>>> import numpy as np
>>> import numpy.linalg as la
>>> np.set_printoptions(suppress=True, linewidth=200)
>>> r0 = np.array([-1, 0, -1, 0, -2])
>>> g = np.array([-1, -1, -1, 1, -3, -3])
>>> W0 = r0[:, None] + g[None, :]
>>> W0
array([[-2, -2, -2,  0, -4, -4],
       [-1, -1, -1,  1, -3, -3],
       [-2, -2, -2,  0, -4, -4],
       [-1, -1, -1,  1, -3, -3],
       [-3, -3, -3, -1, -5, -5]])
>>> np.argsort(-la.norm(W0, axis=0).round(6), kind="stable")[:3]
array([4, 5, 0])
>>> la.cond(W0) > 100
np.True_
>>> [round(float(x), 4) for x in la.svd(W0, compute_uv=False)[:3]]
[14.3305, 2.1531, 0.0]
>>> U, sig, vt = la.svd(W0)
>>> sig.round(4) + 0
array([14.3305,  2.1531,  0.    ,  0.    ,  0.    ])
>>> np.argmax(sig[:-1] / (sig[1:] + 1e-6)) + 1
np.int64(2)
>>> other = U[:, :2] @ np.diag(sig[:2]) @ vt[:2]
>>> round(la.norm(W0 - other) / la.norm(W0), 4)
np.float64(0.0)
>>> np.round(la.norm(W0 - other, 2), 4), round(float(sig[2]), 4)
(np.float64(0.0), 0.0)
>>> rank = la.matrix_rank(W0)
>>> rank
np.int64(2)
>>> N = la.svd(W0)[2][rank:].T
>>> np.round(N @ N.T, 4)
array([[ 0.8235, -0.1765, -0.1765, -0.2353, -0.1176, -0.1176],
       [-0.1765,  0.8235, -0.1765, -0.2353, -0.1176, -0.1176],
       [-0.1765, -0.1765,  0.8235, -0.2353, -0.1176, -0.1176],
       [-0.2353, -0.2353, -0.2353,  0.3529,  0.1765,  0.1765],
       [-0.1176, -0.1176, -0.1176,  0.1765,  0.5882, -0.4118],
       [-0.1176, -0.1176, -0.1176,  0.1765, -0.4118,  0.5882]])
>>> [int(la.matrix_rank(np.delete(W0, i, axis=0))) for i in range(5)]
[2, 2, 2, 2, 2]
>>> la.matrix_rank(W0.T @ W0), la.matrix_rank(W0 @ W0.T)
(np.int64(2), np.int64(2))
>>> N.shape
(6, 4)
>>> [int(la.matrix_rank(W0[:, :j + 1])) for j in range(6)]
[1, 1, 1, 2, 2, 2]
>>> np.abs(np.diag(la.qr(W0)[1])) > 1e-9
array([ True, False, False,  True, False])
>>> la.lstsq(W0[:-1].T, W0[-1])[2]
np.int32(2)
>>> other = W0 / np.sqrt((W0 ** 2).mean(axis=1, keepdims=True))
>>> la.matrix_rank(W0 - W0.mean(axis=1, keepdims=True))
np.int64(1)
>>> E = np.array([[1, -1, 1, -1], [1, 0, 0, 0], [1, 1, 1, 1]])
>>> other = E[0, 0] * E[1:] - np.outer(E[1:, 0], E[0])
>>> other
array([[ 0,  1, -1,  1],
       [ 0,  2,  0,  2]])
>>> np.flatnonzero(~other.round(6).any(axis=1))
array([], dtype=int64)
>>> E[:, 0] / E[0, 0]
array([1., 1., 1.])
>>> T = np.stack([E, 2 * E, E[::-1]])
>>> la.matrix_rank(T.reshape(3, -1))
np.int64(2)
>>> (T @ E.T).shape
(3, 3, 3)
>>> np.round(la.norm(T, axis=(1, 2)), 4)
array([3., 6., 3.])
>>> T.sum(axis=0)
array([[ 4, -2,  4, -2],
       [ 4,  0,  0,  0],
       [ 4,  2,  4,  2]])
>>> la.matrix_rank(T)
array([3, 3, 3])
>>> np.einsum("bij,cij->bc", T, T)
array([[ 9, 18,  1],
       [18, 36,  2],
       [ 1,  2,  9]])
>>> r0 = np.array([5, -4, 0])
>>> np.correlate(E[2], E[1], "full")
array([0, 0, 0, 1, 1, 1, 1])
>>> def softmax(z):
...     e = np.exp(z - z.max(axis=-1, keepdims=True))
...     return e / e.sum(axis=-1, keepdims=True)
... 
>>> softmax(E[2])
array([0.25, 0.25, 0.25, 0.25])
>>> softmax(10 * E[2])
array([0.25, 0.25, 0.25, 0.25])
>>> softmax(E[2] + 5)
array([0.25, 0.25, 0.25, 0.25])
>>> att = E @ E.T / np.sqrt(4)
>>> np.round(softmax(att + np.triu(np.full(att.shape, -np.inf), 1)), 4)
array([[1.    , 0.    , 0.    ],
       [0.5   , 0.5   , 0.    ],
       [0.0996, 0.1643, 0.7361]])
>>> M = np.array([[0, 0, -5, 15], [0, 0, -2, 6], [0, 0, 4, -12]])
>>> np.round(M @ la.pinv(M) @ M, 4)
array([[  0.,   0.,  -5.,  15.],
       [  0.,   0.,  -2.,   6.],
       [  0.,   0.,   4., -12.]])
>>> np.allclose(M[:-1].T @ la.lstsq(M[:-1].T, M[-1])[0], M[-1])
True
>>> round(float(np.trace(la.pinv(M) @ M)), 4)
1.0
>>> np.unique(M.round(6), axis=0).shape
(3, 4)
>>> la.lstsq(M[:-1].T, M[-1])[2]
np.int32(1)
>>> vec = np.array([3, 0, 1, 0])
>>> M * vec
array([[ 0,  0, -5,  0],
       [ 0,  0, -2,  0],
       [ 0,  0,  4,  0]])
>>> (M @ vec).argmax()
np.int64(2)
>>> M @ (2 * vec)
array([-10,  -4,   8])
>>> (M * vec).sum(axis=1)
array([-5, -2,  4])
>>> [round(float(x), 4) for x in la.svd(M, compute_uv=False)[:3]]
[21.2132, 0.0, 0.0]
>>> la.cond(M) > 100
np.True_
>>> feats = np.loadtxt("arr.csv", delimiter=",")
>>> feats.round(4)
array([[ 0.7477, -0.0124,  0.3576, -0.0289,  0.097 , -0.1324, -0.1009, -0.1506],
       [-0.0124,  0.3381,  0.1692, -0.2532, -0.3253,  0.0906,  0.0529,  0.1188],
       [ 0.3576,  0.1692,  0.4558,  0.0938, -0.0581,  0.1289,  0.1197,  0.2201],
       [-0.0289, -0.2532,  0.0938,  0.492 ,  0.3061,  0.0824,  0.2027,  0.1862],
       [ 0.097 , -0.3253, -0.0581,  0.3061,  0.3647,  0.0169, -0.1369, -0.0208],
       [-0.1324,  0.0906,  0.1289,  0.0824,  0.0169,  0.3921, -0.2623,  0.3466],
       [-0.1009,  0.0529,  0.1197,  0.2027, -0.1369, -0.2623,  0.8065,  0.0119],
       [-0.1506,  0.1188,  0.2201,  0.1862, -0.0208,  0.3466,  0.0119,  0.4032]])
>>> ev, V = la.eigvalsh(feats)
Traceback (most recent call last):
  File "<python-input-63>", line 1, in <module>
    ev, V = la.eigvalsh(feats)
    ^^^^^
ValueError: too many values to unpack (expected 2)
>>> ev, V = la.eigh(feats)
>>> np.unique(ev.round(6) + 0, return_counts=True)[1]
array([4, 4])
>>> (ev > 1e-8).sum(), (ev < -1e-8).sum()
(np.int64(4), np.int64(0))
>>> np.round(V.T @ feats @ V, 4) + 0
array([[0., 0., 0., 0., 0., 0., 0., 0.],
       [0., 0., 0., 0., 0., 0., 0., 0.],
       [0., 0., 0., 0., 0., 0., 0., 0.],
       [0., 0., 0., 0., 0., 0., 0., 0.],
       [0., 0., 0., 0., 1., 0., 0., 0.],
       [0., 0., 0., 0., 0., 1., 0., 0.],
       [0., 0., 0., 0., 0., 0., 1., 0.],
       [0., 0., 0., 0., 0., 0., 0., 1.]])
